$ python -q
>>> import numpy as np
>>> np.set_printoptions(precision=2, suppress=True, linewidth=100, sign=" ")
>>> W0 = np.load("w.npy")
>>> W0
array([[ 0,  0,  0,  0,  0,  0,  0,  0,  0,  0,  0,  1,  0,  0,  0],
       [ 0,  0,  0,  0,  0,  0,  0,  0,  0,  1,  0,  0,  0,  0,  0],
       [ 0,  0,  0,  0,  0,  0,  0,  0,  0,  0,  0,  0,  0,  0,  1],
       [ 0,  0,  0,  0,  1,  0,  0,  0,  0,  0,  0,  0,  0,  0,  0],
       [ 1,  0,  0,  0,  0,  0,  0,  0,  0,  0,  0,  0,  0,  0,  0],
       [ 0,  0,  0,  0,  0,  0,  0,  0,  0,  0,  1,  0,  0,  0,  0],
       [ 0,  0,  0,  0,  0,  0,  0,  1,  0,  0,  0,  0,  0,  0,  0],
       [ 0,  0,  0,  1,  0,  0,  0,  0,  0,  0,  0,  0,  0,  0,  0],
       [ 0,  0,  0,  0,  0,  0,  1,  0,  0,  0,  0,  0,  0,  0,  0],
       [ 0,  1,  0,  0,  0,  0,  0,  0,  0,  0,  0,  0,  0,  0,  0],
       [ 0,  0,  0,  0,  0,  0,  0,  0,  0,  0,  0,  0,  1,  0,  0],
       [ 0,  0,  0,  0,  0,  1,  0,  0,  0,  0,  0,  0,  0,  0,  0],
       [ 0,  0,  1,  0,  0,  0,  0,  0,  0,  0,  0,  0,  0,  0,  0],
       [ 0,  0,  0,  0,  0,  0,  0,  0,  1,  0,  0,  0,  0,  0,  0],
       [ 0,  0,  0,  0,  0,  0,  0,  0,  0,  0,  0,  0,  0,  1,  0]])
>>> # row-stochastic, so 1 is an eigenvalue
>>> np.sort(np.abs(np.linalg.eigvals(W0)))[::-1]
array([ 1.,  1.,  1.,  1.,  1.,  1.,  1.,  1.,  1.,  1.,  1.,  1.,  1.,  1.,  1.])
>>> W0 @ np.ones(15)
array([ 1.,  1.,  1.,  1.,  1.,  1.,  1.,  1.,  1.,  1.,  1.,  1.,  1.,  1.,  1.])
>>> W0.sum(axis=1)
array([ 1,  1,  1,  1,  1,  1,  1,  1,  1,  1,  1,  1,  1,  1,  1])
>>> p = np.eye(15)[1]
>>> for _ in range(5):
...     p = p @ W0
...     print(p.round(2))
... 
[ 0.  0.  0.  0.  0.  0.  0.  0.  0.  1.  0.  0.  0.  0.  0.]
[ 0.  1.  0.  0.  0.  0.  0.  0.  0.  0.  0.  0.  0.  0.  0.]
[ 0.  0.  0.  0.  0.  0.  0.  0.  0.  1.  0.  0.  0.  0.  0.]
[ 0.  1.  0.  0.  0.  0.  0.  0.  0.  0.  0.  0.  0.  0.  0.]
[ 0.  0.  0.  0.  0.  0.  0.  0.  0.  1.  0.  0.  0.  0.  0.]
>>> x = np.array([2, -2, -1, 0, -1, -2, 1, 0, -1, 0, -2, 0, 2, -2, 1])
>>> 15 - np.linalg.matrix_rank(W0 - np.eye(15), tol=1e-8)
np.int64(2)
>>> [p for p in range(1, 25) if np.allclose(np.linalg.matrix_power(W0, p), np.eye(15))]
[]
>>> np.abs(np.linalg.eigvals(W0))
array([ 1.,  1.,  1.,  1.,  1.,  1.,  1.,  1.,  1.,  1.,  1.,  1.,  1.,  1.,  1.])
>>> other = np.array([[3, 2], [3, 1], [0, 0]])
>>> F = np.kron(np.eye(3, dtype=int), other)
>>> F
array([[ 3,  2,  0,  0,  0,  0],
       [ 3,  1,  0,  0,  0,  0],
       [ 0,  0,  0,  0,  0,  0],
       [ 0,  0,  3,  2,  0,  0],
       [ 0,  0,  3,  1,  0,  0],
       [ 0,  0,  0,  0,  0,  0],
       [ 0,  0,  0,  0,  3,  2],
       [ 0,  0,  0,  0,  3,  1],
       [ 0,  0,  0,  0,  0,  0]])
>>> # row 5 repeats row 2
>>> Q, Rm = np.linalg.qr(F)
>>> np.round(Q @ Rm, 2) + 0
array([[ 3.,  2.,  0.,  0.,  0.,  0.],
       [ 3.,  1.,  0.,  0.,  0.,  0.],
       [ 0.,  0.,  0.,  0.,  0.,  0.],
       [ 0.,  0.,  3.,  2.,  0.,  0.],
       [ 0.,  0.,  3.,  1.,  0.,  0.],
       [ 0.,  0.,  0.,  0.,  0.,  0.],
       [ 0.,  0.,  0.,  0.,  3.,  2.],
       [ 0.,  0.,  0.,  0.,  3.,  1.],
       [ 0.,  0.,  0.,  0.,  0.,  0.]])
>>> Rm
array([[-4.24, -2.12,  0.  ,  0.  ,  0.  ,  0.  ],
       [ 0.  , -0.71,  0.  ,  0.  ,  0.  ,  0.  ],
       [ 0.  ,  0.  , -4.24, -2.12,  0.  ,  0.  ],
       [ 0.  ,  0.  ,  0.  , -0.71,  0.  ,  0.  ],
       [ 0.  ,  0.  ,  0.  ,  0.  , -4.24, -2.12],
       [ 0.  ,  0.  ,  0.  ,  0.  ,  0.  , -0.71]])
>>> round(float(abs(Rm[0, 0])), 2), round(np.linalg.norm(F[:, 0]), 2)
(4.24, np.float64(4.24))
>>> Rm @ Rm
array([[ 18. ,  10.5,   0. ,   0. ,   0. ,   0. ],
       [  0. ,   0.5,   0. ,   0. ,   0. ,   0. ],
       [  0. ,   0. ,  18. ,  10.5,   0. ,   0. ],
       [  0. ,   0. ,   0. ,   0.5,   0. ,   0. ],
       [  0. ,   0. ,   0. ,   0. ,  18. ,  10.5],
       [  0. ,   0. ,   0. ,   0. ,   0. ,   0.5]])
>>> np.sort(np.linalg.eigvals(Rm).real)
array([-4.24, -4.24, -4.24, -0.71, -0.71, -0.71])
>>> (Rm != 0).astype(int)
array([[ 1,  1,  0,  0,  0,  0],
       [ 0,  1,  0,  0,  0,  0],
       [ 0,  0,  1,  1,  0,  0],
       [ 0,  0,  0,  1,  0,  0],
       [ 0,  0,  0,  0,  1,  1],
       [ 0,  0,  0,  0,  0,  1]])
>>> (np.linalg.matrix_power((Rm != 0) + (Rm.T != 0) + np.eye(6), 6) > 0).astype(int)
array([[ 1,  1,  0,  0,  0,  0],
       [ 1,  1,  0,  0,  0,  0],
       [ 0,  0,  1,  1,  0,  0],
       [ 0,  0,  1,  1,  0,  0],
       [ 0,  0,  0,  0,  1,  1],
       [ 0,  0,  0,  0,  1,  1]])
>>> np.flatnonzero(np.linalg.matrix_power((Rm != 0) + (Rm.T != 0) + np.eye(6), 6)[4])
array([ 4,  5])
>>> J = np.loadtxt("sample18.csv", delimiter=",")
>>> J
array([[  3.2 ,  -1.7 ,   7.76,   7.56,  15.15,  -9.72],
       [  1.96,  -8.69,  -1.11,  -9.3 ,  -4.31,   8.32],
       [  3.83,  -1.58,   5.67,   5.26,  13.43, -11.31],
       [  4.62,  -2.31,   6.08,   6.67,  15.83,  -9.98],
       [  1.32,  -9.06,  -1.28, -12.34,  -1.77,   8.  ],
       [  2.86,  -2.86,   8.32,   7.4 ,  13.37, -11.53],
       [  0.79,  -8.1 ,  -0.98,  -9.43,  -3.73,   6.12],
       [  0.23,  -8.26,  -1.2 , -11.12,  -3.47,   8.23],
       [  2.18,  -2.76,   7.55,   5.87,  15.  , -10.61],
       [  3.84,  -2.06,   9.14,   7.09,  12.88,  -9.57],
       [  2.02,  -9.55,  -1.97,  -9.97,  -2.88,   8.69],
       [  4.18,  -0.28,   6.33,   7.47,  12.44, -10.26],
       [  0.22,  -8.62,  -1.61, -10.3 ,  -1.77,   7.62],
       [  2.05,  -7.59,  -0.11, -12.97,  -2.24,   8.5 ],
       [  3.23,  -3.  ,   9.27,   6.22,  13.81, -13.59]])
>>> Xc = J - J.mean(axis=0)
>>> U, s, VT = np.linalg.svd(Xc, full_matrices=False)
>>> np.round(Xc.mean(axis=0), 2) + 0
array([ 0.,  0.,  0.,  0.,  0.,  0.])
>>> Xc = (J - J.mean(axis=0)) / J.std(axis=0)
>>> Xc.std(axis=0)
array([ 1.,  1.,  1.,  1.,  1.,  1.])
>>> beta = np.linalg.lstsq(np.delete(Xc, 3, axis=1), Xc[:, 3])[0]
>>> np.round(1 - np.var(Xc[:, 3] - np.delete(Xc, 3, axis=1) @ beta), 2)
np.float64(0.98)
>>> C = J[[3, 9]].astype(float)
>>> for _ in range(5):
...     labels = np.linalg.norm(J[:, None] - C, axis=-1).argmin(axis=1)
...     C = np.array([J[labels == j].mean(axis=0) for j in range(2)])
... 
>>> labels
array([ 0,  1,  0,  0,  1,  0,  1,  1,  0,  0,  1,  0,  1,  1,  0])
>>> np.abs(C[1] - C[0]).argmax()
np.int64(5)
>>> np.bincount(labels)
array([ 8,  7])
>>> C[1] - C[0]
array([ -2.27,  -6.48,  -8.69, -17.47, -16.87,  18.75])
